$ python3 -q
>>> import numpy as np
>>> np.set_printoptions(precision=2, suppress=True, linewidth=120)
>>> feats = np.load("case0.npy")
>>> print(feats)
[[-2.  1.  1.]
 [ 1. -2.  1.]
 [ 1.  1. -2.]]
>>> # rows and columns are dependent
>>> round(np.linalg.det(feats.T), 2)
np.float64(0.0)
>>> np.round(np.linalg.eigvals(feats), 2) + 0
array([-3.,  0., -3.])
>>> np.einsum("ij,ji->", feats, feats)
np.float64(18.0)
>>> np.round(np.poly(feats), 2) + 0
array([1., 6., 9., 0.])
>>> round(np.linalg.det(feats[::-1]), 2)
np.float64(0.0)
>>> print(np.round(np.linalg.det(2 * feats), 2), np.round(np.linalg.det(feats), 2))
0.0 0.0
>>> arr = np.array([[0.5, 0.0, 0.5], [0.33, 0.67, 0.0], [0.25, 0.25, 0.5]])
>>> # row-stochastic, so 1 is an eigenvalue
>>> np.allclose(feats[:-1].T @ np.linalg.lstsq(feats[:-1].T, feats[-1])[0], feats[-1])
True
>>> F = np.cumsum(np.array([[-1, 2, 2],
...     [0, 2, 1],
...     [1, 0, -1],
...     [-1, 0, -2],
...     [0, -2, 2],
...     [-2, -1, 2],
...     [-1, 2, 1],
...     [2, 1, -1],
...     [0, 2, 0],
...     [2, 0, -1],
...     [2, -1, 1],
...     [1, 2, -1],
...     [0, 2, -1],
...     [2, 2, -2],
...     [2, 2, 2],
...     [1, -2, 1],
...     [1, 0, 0],
...     [-1, 2, 2],
...     [2, -2, -2],
...     [2, -2, -1],
...     [0, -1, -2],
...     [0, 2, 2],
...     [2, 0, 0],
...     [1, 2, -2],
...     [-1, 1, -1],
...     [-2, -1, 2]]), axis=0)
>>> F
array([[-1,  2,  2],
       [-1,  4,  3],
       [ 0,  4,  2],
       [-1,  4,  0],
       [-1,  2,  2],
       [-3,  1,  4],
       [-4,  3,  5],
       [-2,  4,  4],
       [-2,  6,  4],
       [ 0,  6,  3],
       [ 2,  5,  4],
       [ 3,  7,  3],
       [ 3,  9,  2],
       [ 5, 11,  0],
       [ 7, 13,  2],
       [ 8, 11,  3],
       [ 9, 11,  3],
       [ 8, 13,  5],
       [10, 11,  3],
       [12,  9,  2],
       [12,  8,  0],
       [12, 10,  2],
       [14, 10,  2],
       [15, 12,  0],
       [14, 13, -1],
       [12, 12,  1]])
>>> t = np.radians(111)
>>> R = np.eye(3)
>>> R[2, 2] = R[1, 1] = np.cos(t)
>>> R[2, 1], R[1, 2] = -np.sin(t), np.sin(t)
>>> R
array([[ 1.  ,  0.  ,  0.  ],
       [ 0.  , -0.36,  0.93],
       [ 0.  , -0.93, -0.36]])
>>> A2 = F @ R.T
>>> print(np.linalg.svd(F, compute_uv=False), np.linalg.svd(A2, compute_uv=False))
[58.1  18.7   6.66] [58.1  18.7   6.66]
>>> np.allclose(F @ F.T, A2 @ A2.T)
True
>>> np.abs(A2 - F).max(axis=0)
array([ 0.  , 18.59, 18.93])
>>> idx = F[:, 2] > np.median(F[:, 2])
>>> f = F[idx].mean(axis=0) - F[~idx].mean(axis=0)
>>> ((F - F.mean(axis=0)) @ f > 0).astype(int)
array([1, 1, 1, 1, 1, 1, 1, 1, 1, 1, 1, 1, 1, 0, 0, 0, 0, 0, 0, 0, 0, 0, 0, 0, 0, 0])
>>> f
array([-5.02, -1.67,  2.52])
>>> print(idx.astype(int))
[0 1 0 0 0 1 1 1 1 1 1 1 0 0 0 1 1 1 1 0 0 0 0 0 0 0]
>>> np.round((((F - F.mean(axis=0)) @ f > 0) == idx).mean(), 2)
np.float64(0.65)
>>> Xc = F - F.mean(axis=0)
>>> vecs = np.linalg.svd(Xc)[2][:1]
>>> A2 = Xc - Xc @ vecs.T @ vecs
>>> round(float(np.linalg.norm(A2) / np.linalg.norm(Xc)), 2)
0.3
>>> (Xc @ vecs.T).std(axis=0)
array([7.04])
>>> np.diag(vecs.T @ vecs)
array([0.74, 0.25, 0.01])
>>> print(np.cov(Xc @ vecs.T, rowvar=False))
51.48490105597349
>>> A2.std(axis=0)
array([0.86, 1.56, 1.36])
